$ ipython --no-banner

In [1]: import numpy as np

In [2]: np.set_printoptions(precision=2, suppress=True, linewidth=120, legacy="1.25")

In [3]: J = np.load("out0.npy")

In [4]: print(J)
[[2 0 0 0 0 0]
 [2 0 0 0 0 0]
 [2 1 1 0 0 0]
 [2 2 2 2 0 0]
 [2 2 1 1 1 0]
 [0 2 0 0 2 0]]

In [5]: rk = np.linalg.matrix_rank(J)

In [6]: print(rk)
4

In [7]: ns = np.linalg.svd(J)[2][rk:].T

In [8]: print([int(np.linalg.matrix_rank(J[:, :j + 1])) for j in range(6)])
[1, 2, 3, 4, 4, 4]

In [9]: print(np.linalg.matrix_rank(J.T @ J), np.linalg.matrix_rank(J @ J.T))
4 4

In [10]: print(ns.shape)
(6, 2)

In [11]: print([int(np.linalg.matrix_rank(J[:i])) for i in range(1, len(J) + 1)])
[1, 1, 2, 3, 4, 4]

In [12]: print([round(float(x), 2) for x in np.linalg.svd(J, compute_uv=False)[:3]])
[5.96, 2.95, 2.07]

In [13]: print(np.linalg.matrix_rank(J, rtol=0.1))
4

In [14]: print(np.linalg.cond(J) > 100)
True

In [15]: print(np.argsort(-np.linalg.norm(J, axis=0).round(6), kind="stable")[:3])
[0 1 2]

In [16]: mat = np.loadtxt("layer19.csv", delimiter=",")

In [17]: print(mat)
[[  6.  12.  -4.   6.   0.   9.  -5.   0.  -7.  -1.]
 [  5.   4.  -4.   2.  -9.   7.  -8.   1.  -9.  -4.]
 [ -4. -14.   8.  -7.  -9.  -8.   0.   0.  -6.   0.]
 [  9.  -6.   5.  -3.  -6.  -5.   0.  -2.  -8.  -7.]
 [ -6. -16.  -7.  -8.  -7.   8.   5.  -8.  -6.  -5.]
 [ -1.  -4.  -2.  -2.   2.   1.   8.  -2.   4.   8.]
 [ -1. -12.  -8.  -6.  -1.   3.  -6.   3.  -6.  -1.]
 [  3.  -8.  -2.  -4.   8.  -1.  -2.  -1.  -1.   1.]
 [  9.  -2.  -5.  -1.   9.   2.   4.  -9.  -1.   9.]]

In [18]: B = mat / np.sqrt((mat ** 2).mean(axis=1, keepdims=True))

In [19]: print(B[8])
[ 1.47 -0.33 -0.82 -0.16  1.47  0.33  0.65 -1.47 -0.16  1.47]

In [20]: print(np.linalg.matrix_rank(mat - mat.mean(axis=1, keepdims=True)))
9
